>>> import numpy as np
>>> import numpy.linalg as la
>>> np.set_printoptions(precision=1, suppress=True, linewidth=100, legacy="1.25")
>>> def rd(a):
...     return np.round(a, 1) + 0
... 
>>> W0 = np.load("dump.npy")
>>> print(rd(W0))
[[-5.3  2.5  7.6  2.8]
 [ 6.   7.9  0.  -1.6]
 [ 3.5  8.8  3.3 -0.3]
 [ 2.8  8.7  4.   0. ]
 [-7.4 -3.3  5.1  2.9]
 [-5.3 -8.3 -1.   1.2]
 [-5.4 -8.2 -0.9  1.3]
 [ 5.7 -1.8 -7.4 -2.9]
 [ 4.8 -3.3 -7.7 -2.7]
 [ 5.9 -1.6 -7.4 -2.9]
 [ 4.2 -4.  -7.7 -2.6]
 [-6.5 -7.3  1.   1.9]
 [ 5.8 -1.6 -7.4 -2.9]
 [ 7.1  6.2 -2.5 -2.4]
 [-5.7 -8.1 -0.5  1.4]
 [-5.3 -8.3 -1.1  1.2]
 [ 6.5 -0.3 -7.  -3. ]
 [-6.6 -7.1  1.2  2. ]
 [ 7.4  4.9 -3.8 -2.7]
 [-0.2 -7.9 -6.1 -1.1]
 [ 6.7  0.4 -6.8 -3. ]
 [ 7.   1.2 -6.4 -3. ]
 [-7.4 -3.6  4.9  2.9]
 [ 1.5  8.4  5.2  0.6]
 [ 4.5  8.6  2.2 -0.8]
 [-0.4 -8.  -5.9 -1. ]
 [-6.6 -7.1  1.2  2. ]
 [ 6.2 -0.9 -7.2 -3. ]
 [ 5.4  8.3  0.9 -1.3]
 [ 4.6 -3.5 -7.7 -2.7]
 [-2.2  6.2  7.3  2. ]
 [ 7.4  4.6 -4.1 -2.7]
 [ 1.4 -6.9 -6.9 -1.7]
 [ 6.3 -0.6 -7.1 -3. ]
 [ 5.9  7.9  0.2 -1.5]
 [-2.9 -8.7 -3.9  0. ]
 [-6.  -7.8  0.1  1.6]
 [ 4.   8.7  2.8 -0.5]
 [-3.6  4.9  7.6  2.4]
 [-4.9  3.1  7.7  2.7]
 [ 6.8  6.8 -1.7 -2.1]
 [ 4.2 -4.1 -7.7 -2.6]
 [-5.6 -8.2 -0.7  1.4]
 [ 3.9  8.7  2.9 -0.5]
 [ 7.4  3.2 -5.2 -2.9]
 [ 6.  -1.3 -7.3 -3. ]
 [ 1.9  8.5  4.8  0.4]
 [ 7.3  5.4 -3.4 -2.6]]
>>> print(la.matrix_rank(W0, rtol=0.1))
2
>>> np.argsort(-la.norm(W0, axis=0).round(6), kind="stable")[:3]
array([1, 0, 2])
>>> Z = W0[[44, 28]].astype(float)
>>> for _ in range(5):
...     idx = la.norm(W0[:, None] - Z, axis=-1).argmin(axis=1)
...     Z = np.array([W0[idx == j].mean(axis=0) for j in range(2)])
... 
>>> idx
array([1, 1, 1, 1, 0, 0, 0, 0, 0, 0, 0, 0, 0, 1, 0, 0, 0, 0, 1, 0, 0, 0, 0, 1, 1, 0, 0, 0, 1, 0, 1,
       1, 0, 0, 1, 0, 0, 1, 1, 1, 1, 0, 0, 1, 1, 0, 1, 1])
>>> print(np.abs(Z[1] - Z[0]).argmax())
1
>>> rd(Z[1] - Z[0])
array([ 3.2, 11.3,  5.7,  0.2])
>>> cen = W0 - W0.mean(axis=0)
>>> U, sv, vt = la.svd(cen, full_matrices=False)
>>> rd(vt[0] * np.sign(vt[0, np.abs(vt[0]).argmax()]))
array([ 0.6,  0.8, -0.1, -0.2])
>>> (np.sign(U[:, 0]) == np.sign(U[0, 0])).astype(int)
array([1, 0, 0, 0, 1, 1, 1, 0, 0, 0, 1, 1, 0, 0, 1, 1, 0, 1, 0, 1, 0, 0, 1, 0, 0, 1, 1, 0, 0, 1, 0,
       0, 1, 0, 0, 1, 1, 0, 1, 1, 0, 1, 1, 0, 0, 0, 0, 0])
>>> rd(sv)
array([50.7, 44.7,  0. ,  0. ])
>>> la.matrix_rank(cen)
2
